$ python -q
>>> import numpy as np
>>> from numpy import linalg as LA
>>> np.set_printoptions(precision=3, suppress=True, linewidth=140)
>>> feats = np.load("mat.npy")
>>> feats
array([[0.074, 0.037, 0.185, 0.074, 0.   , 0.   , 0.185, 0.148, 0.111, 0.185],
       [0.217, 0.174, 0.13 , 0.087, 0.   , 0.   , 0.217, 0.087, 0.043, 0.043],
       [0.083, 0.083, 0.25 , 0.   , 0.167, 0.   , 0.083, 0.125, 0.125, 0.083],
       [0.115, 0.192, 0.077, 0.038, 0.038, 0.154, 0.038, 0.192, 0.038, 0.115],
       [0.179, 0.179, 0.071, 0.107, 0.214, 0.071, 0.   , 0.036, 0.036, 0.107],
       [0.111, 0.074, 0.037, 0.185, 0.148, 0.037, 0.037, 0.185, 0.185, 0.   ],
       [0.097, 0.032, 0.097, 0.129, 0.032, 0.129, 0.161, 0.065, 0.161, 0.097],
       [0.067, 0.1  , 0.133, 0.033, 0.133, 0.133, 0.033, 0.2  , 0.033, 0.133],
       [0.097, 0.032, 0.161, 0.129, 0.129, 0.161, 0.129, 0.   , 0.032, 0.129],
       [0.056, 0.   , 0.111, 0.111, 0.111, 0.056, 0.167, 0.111, 0.   , 0.278]])
>>> # row-stochastic, so 1 is an eigenvalue
>>> left, sig, Vt = LA.svd(feats, full_matrices=False)
>>> (sig > 1e-8).sum()
np.int64(10)
>>> left.shape, sig.shape, Vt.shape
((10, 10), (10,), (10, 10))
>>> mat = np.load("layer8.npy")
>>> mat
array([[ 1.371, 39.315, 41.279, 61.063],
       [-0.369, 42.122, 40.255, 60.009],
       [-1.56 , 41.733, 39.572, 59.651],
       [-1.455, 39.175, 40.514, 58.881],
       [-0.102, 40.507, 39.736, 59.503],
       [ 0.827, 40.661, 39.94 , 58.536],
       [-1.095, 40.693, 39.897, 59.463],
       [ 2.36 , 39.704, 40.4  , 60.26 ],
       [ 0.327, 39.201, 39.344, 60.228],
       [ 1.829, 39.914, 40.062, 58.862],
       [-0.755, 38.823, 40.518, 60.057],
       [ 0.087, 40.31 , 40.214, 59.083],
       [-0.225, 40.044, 39.631, 59.66 ],
       [ 1.021, 39.06 , 38.689, 59.722],
       [-0.643, 40.282, 41.869, 60.467],
       [ 1.11 , 40.112, 40.258, 60.705],
       [-0.844, 38.431, 40.511, 61.067],
       [-0.697, 39.847, 40.26 , 58.044],
       [-1.465, 40.449, 39.321, 60.048],
       [-1.34 , 38.02 , 39.427, 61.299],
       [-1.003, 37.294, 38.632, 61.909],
       [-0.228, 39.691, 38.816, 60.564],
       [-0.432, 39.068, 41.282, 60.656],
       [-1.25 , 41.255, 40.206, 60.327],
       [-2.592, 38.473, 40.012, 60.23 ],
       [ 0.491, 39.263, 39.466, 59.681]])
>>> Xs = (mat - mat.mean(axis=0)) / mat.std(axis=0)
>>> Xs.std(axis=0)
array([1., 1., 1., 1.])
>>> np.argwhere(np.abs(Xs) > 2)
array([[ 1,  1],
       [ 7,  0],
       [14,  2],
       [17,  3],
       [20,  1],
       [20,  3],
       [24,  0]])
>>> beta = LA.lstsq(np.delete(Xs, 2, axis=1), Xs[:, 2])[0]
>>> np.abs(beta).argmax()
np.int64(1)
>>> beta
array([0.07 , 0.187, 0.07 ])
>>> O, R = LA.qr(mat)
>>> np.trace(O @ O.T)
np.float64(4.0)
>>> np.allclose(R.T @ R, mat.T @ mat)
True
>>> O @ R
array([[ 1.371, 39.315, 41.279, 61.063],
       [-0.369, 42.122, 40.255, 60.009],
       [-1.56 , 41.733, 39.572, 59.651],
       [-1.455, 39.175, 40.514, 58.881],
       [-0.102, 40.507, 39.736, 59.503],
       [ 0.827, 40.661, 39.94 , 58.536],
       [-1.095, 40.693, 39.897, 59.463],
       [ 2.36 , 39.704, 40.4  , 60.26 ],
       [ 0.327, 39.201, 39.344, 60.228],
       [ 1.829, 39.914, 40.062, 58.862],
       [-0.755, 38.823, 40.518, 60.057],
       [ 0.087, 40.31 , 40.214, 59.083],
       [-0.225, 40.044, 39.631, 59.66 ],
       [ 1.021, 39.06 , 38.689, 59.722],
       [-0.643, 40.282, 41.869, 60.467],
       [ 1.11 , 40.112, 40.258, 60.705],
       [-0.844, 38.431, 40.511, 61.067],
       [-0.697, 39.847, 40.26 , 58.044],
       [-1.465, 40.449, 39.321, 60.048],
       [-1.34 , 38.02 , 39.427, 61.299],
       [-1.003, 37.294, 38.632, 61.909],
       [-0.228, 39.691, 38.816, 60.564],
       [-0.432, 39.068, 41.282, 60.656],
       [-1.25 , 41.255, 40.206, 60.327],
       [-2.592, 38.473, 40.012, 60.23 ],
       [ 0.491, 39.263, 39.466, 59.681]])
>>> np.round(abs(R[0, 0]), 3), np.round(LA.norm(mat[:, 0]), 3)
(np.float64(5.975), np.float64(5.975))
>>> Xs = mat - mat.mean(axis=0)
>>> evecs = LA.svd(Xs)[2][:1]
>>> other = Xs - Xs @ evecs.T @ evecs
>>> (Xs @ evecs.T).std(axis=0)
array([1.25])
>>> other.std(axis=0)
array([0.961, 0.618, 0.738, 0.639])
>>> z = mat[:, 1] > np.median(mat[:, 1])
>>> r0 = mat[z].mean(axis=0) - mat[~z].mean(axis=0)
>>> ((mat - mat.mean(axis=0)) @ r0 > 0).astype(int)
array([0, 1, 1, 1, 1, 1, 1, 0, 0, 1, 0, 1, 1, 0, 1, 1, 0, 1, 1, 0, 0, 0, 0, 1, 0, 0])
>>> K = np.loadtxt("m.csv", delimiter=",")
>>> K
array([[ 2.58,  0.  ,  2.06,  0.06, -4.18, -4.06,  1.78, -3.98],
       [ 1.06,  0.  ,  0.46, -0.41, -1.4 , -0.44,  0.  , -0.69],
       [ 1.91,  0.  ,  1.13, -0.4 , -2.77, -1.75,  0.57, -1.98],
       [ 1.69,  0.  ,  0.95, -0.41, -2.41, -1.39,  0.41, -1.63],
       [ 4.28,  0.  ,  2.28, -1.18, -6.  , -3.12,  0.8 , -3.82],
       [-2.08,  0.  , -0.48,  1.28,  2.4 , -0.48,  0.8 ,  0.32],
       [ 0.24,  0.  , -0.16, -0.39, -0.1 ,  0.74, -0.5 ,  0.49],
       [-3.18,  0.  , -1.94,  0.6 ,  4.66,  3.1 , -1.06,  3.44],
       [-0.14,  0.  ,  0.14,  0.28,  0.02, -0.58,  0.38, -0.4 ]])
>>> rng = np.random.default_rng(2058)
>>> other = K + rng.integers(-2, 3, (9, 2)) @ rng.integers(-2, 3, (2, 8))
>>> other
array([[ 2.58,  0.  ,  2.06,  0.06, -4.18, -4.06,  1.78, -3.98],
       [-0.94,  0.  ,  1.46, -1.41, -0.4 ,  0.56,  0.  , -1.69],
       [-2.09,  2.  ,  5.13, -0.4 , -2.77, -5.75,  0.57, -3.98],
       [ 3.69, -2.  , -2.05, -1.41, -1.41,  3.61,  0.41, -0.63],
       [ 4.28, -2.  ,  0.28, -3.18, -4.  ,  2.88,  0.8 , -3.82],
       [-0.08, -2.  , -3.48,  0.28,  3.4 ,  4.52,  0.8 ,  1.32],
       [-1.76,  1.  ,  1.84, -0.39, -0.1 , -1.26, -0.5 , -0.51],
       [ 0.82, -2.  , -5.94,  0.6 ,  4.66,  7.1 , -1.06,  5.44],
       [-0.14,  2.  ,  2.14,  2.28, -1.98, -6.58,  0.38, -0.4 ]])
>>> np.abs(other - K).sum(axis=1)
array([ 0.,  7., 16., 15., 14., 15.,  8., 16., 14.])
>>> LA.matrix_rank(other - K, tol=1e-8)
np.int64(2)
>>> np.round(LA.svd(other - K, compute_uv=False), 3) + 0
array([16.796,  6.849,  0.   ,  0.   ,  0.   ,  0.   ,  0.   ,  0.   ])
>>> m1 = np.load("block2.npy")
>>> m1
array([[1, 0, 0, 0],
       [0, 2, 0, 0],
       [0, 0, 1, 0],
       [0, 0, 0, 2]])
>>> # triangular, det is the product of the diagonal
>>> z = rng.permutation(4)
>>> z
array([1, 2, 3, 0])
>>> other = m1[z][:, z]
>>> np.sort(np.abs(LA.eigvals(other)))
array([1., 1., 2., 2.])
>>> np.diag(other)
array([2, 1, 2, 1])
>>> np.trace(other)
np.int64(6)
>>> r0, g = m1[3], m1[1]
>>> r0 @ r0
np.int64(4)
>>> p = (r0 @ g) / (r0 @ r0) * r0
>>> p
array([0., 0., 0., 0.])
>>> g - p
array([0., 2., 0., 0.])
>>> np.round(LA.norm(r0 + g) ** 2 + LA.norm(r0 - g) ** 2, 3)
np.float64(16.0)
>>> w, evecs = LA.eigh(m1)
>>> vec = np.array([-2, -2, 0, -1])
>>> vec @ m1 @ vec
np.int64(14)
>>> round(vec @ m1 @ vec / (vec @ vec), 3), w[0], w[-1]
(np.float64(1.556), np.float64(1.0), np.float64(2.0))
>>> evecs * np.maximum(w, 0) @ evecs.T
array([[1., 0., 0., 0.],
       [0., 2., 0., 0.],
       [0., 0., 1., 0.],
       [0., 0., 0., 2.]])
>>> m1 @ m1.T
array([[1, 0, 0, 0],
       [0, 4, 0, 0],
       [0, 0, 1, 0],
       [0, 0, 0, 4]])
>>> LA.norm(m1, axis=0)
array([1., 2., 1., 2.])
>>> hat = np.triu(np.array([[0, 3, -5, -4], [3, -2, -1, -5], [4, -3, -4, -1], [-4, -4, -5, 2]]), 1) + np.eye(4)
>>> other = hat @ m1 @ LA.inv(hat)
>>> round(float(LA.det(other)), 3)
4.0
>>> LA.matrix_rank(other)
np.int64(4)
>>> basis = np.array([[2, 2, 3, -3, -1, -3, 1],
...     [1, -3, 2, 3, 1, 1, 2],
...     [2, 3, 0, 0, 1, -3, -3],
...     [2, -1, 3, 3, 2, 3, -3],
...     [0, -1, -1, -3, -3, -1, 1],
...     [0, 2, 0, 3, 0, 3, 3],
...     [-3, -2, -1, 0, -2, 3, -2]])
>>> W0 = (rng.random((20, 7)) < 0.25) @ basis
>>> W0
array([[ 0,  0,  0,  0,  0,  0,  0],
       [ 4,  5,  3, -3,  0, -6, -2],
       [ 1, -3,  2,  3,  1,  1,  2],
       [ 4,  6,  2, -3, -3, -4,  2],
       [ 0,  1, -1,  0, -3,  2,  4],
       [ 1, -3,  2,  3,  1,  1,  2],
       [ 0,  0,  0,  0,  0,  0,  0],
       [-2, -5,  1,  3, -1,  4,  0],
       [-1,  1, -1,  0, -1,  0, -5],
       [ 0,  0,  0,  0,  0,  0,  0],
       [ 2,  5,  0,  3,  1,  0,  0],
       [-1,  1, -1,  0, -1,  0, -5],
       [ 0, -1, -1, -3, -3, -1,  1],
       [ 2,  2,  3, -3, -1, -3,  1],
       [ 0,  0,  0,  0,  0,  0,  0],
       [ 1, -3,  2,  3,  1,  1,  2],
       [-3, -2, -1,  0, -2,  3, -2],
       [ 0,  1, -1,  0, -3,  2,  4],
       [-3, -2, -1,  0, -2,  3, -2],
       [ 0,  2,  0,  3,  0,  3,  3]])
>>> vec = np.array([0, -2, 1, 1, 0, 0, 2])
>>> a = np.maximum(W0 @ vec, 0)
>>> W0 * (a > 1e-9)[:, None]
array([[ 0,  0,  0,  0,  0,  0,  0],
       [ 0,  0,  0,  0,  0,  0,  0],
       [ 1, -3,  2,  3,  1,  1,  2],
       [ 0,  0,  0,  0,  0,  0,  0],
       [ 0,  1, -1,  0, -3,  2,  4],
       [ 1, -3,  2,  3,  1,  1,  2],
       [ 0,  0,  0,  0,  0,  0,  0],
       [-2, -5,  1,  3, -1,  4,  0],
       [ 0,  0,  0,  0,  0,  0,  0],
       [ 0,  0,  0,  0,  0,  0,  0],
       [ 0,  0,  0,  0,  0,  0,  0],
       [ 0,  0,  0,  0,  0,  0,  0],
       [ 0,  0,  0,  0,  0,  0,  0],
       [ 0,  0,  0,  0,  0,  0,  0],
       [ 0,  0,  0,  0,  0,  0,  0],
       [ 1, -3,  2,  3,  1,  1,  2],
       [ 0,  0,  0,  0,  0,  0,  0],
       [ 0,  1, -1,  0, -3,  2,  4],
       [ 0,  0,  0,  0,  0,  0,  0],
       [ 0,  2,  0,  3,  0,  3,  3]])
>>> np.tanh(W0 @ vec)
array([ 0.   , -1.   ,  1.   , -1.   ,  1.   ,  1.   ,  0.   ,  1.   , -1.   ,  0.   , -1.   , -1.   ,  0.   , -0.964,  0.   ,  1.   ,
       -0.762,  1.   , -0.762,  1.   ])
>>> rk = LA.matrix_rank(W0)
>>> rk
np.int64(6)
>>> null = LA.svd(W0)[2][rk:].T
>>> [int(LA.matrix_rank(W0[:i])) for i in range(1, len(W0) + 1)]
[0, 1, 2, 3, 3, 3, 3, 4, 5, 5, 6, 6, 6, 6, 6, 6, 6, 6, 6, 6]
>>> [int(LA.matrix_rank(np.delete(W0, i, axis=0))) for i in range(20)]
[6, 6, 6, 6, 6, 6, 6, 6, 6, 6, 6, 6, 6, 6, 6, 6, 6, 6, 6, 6]
>>> null.shape
(7, 1)
>>> [int(LA.matrix_rank(W0[:, :j + 1])) for j in range(7)]
[1, 2, 3, 4, 5, 6, 6]
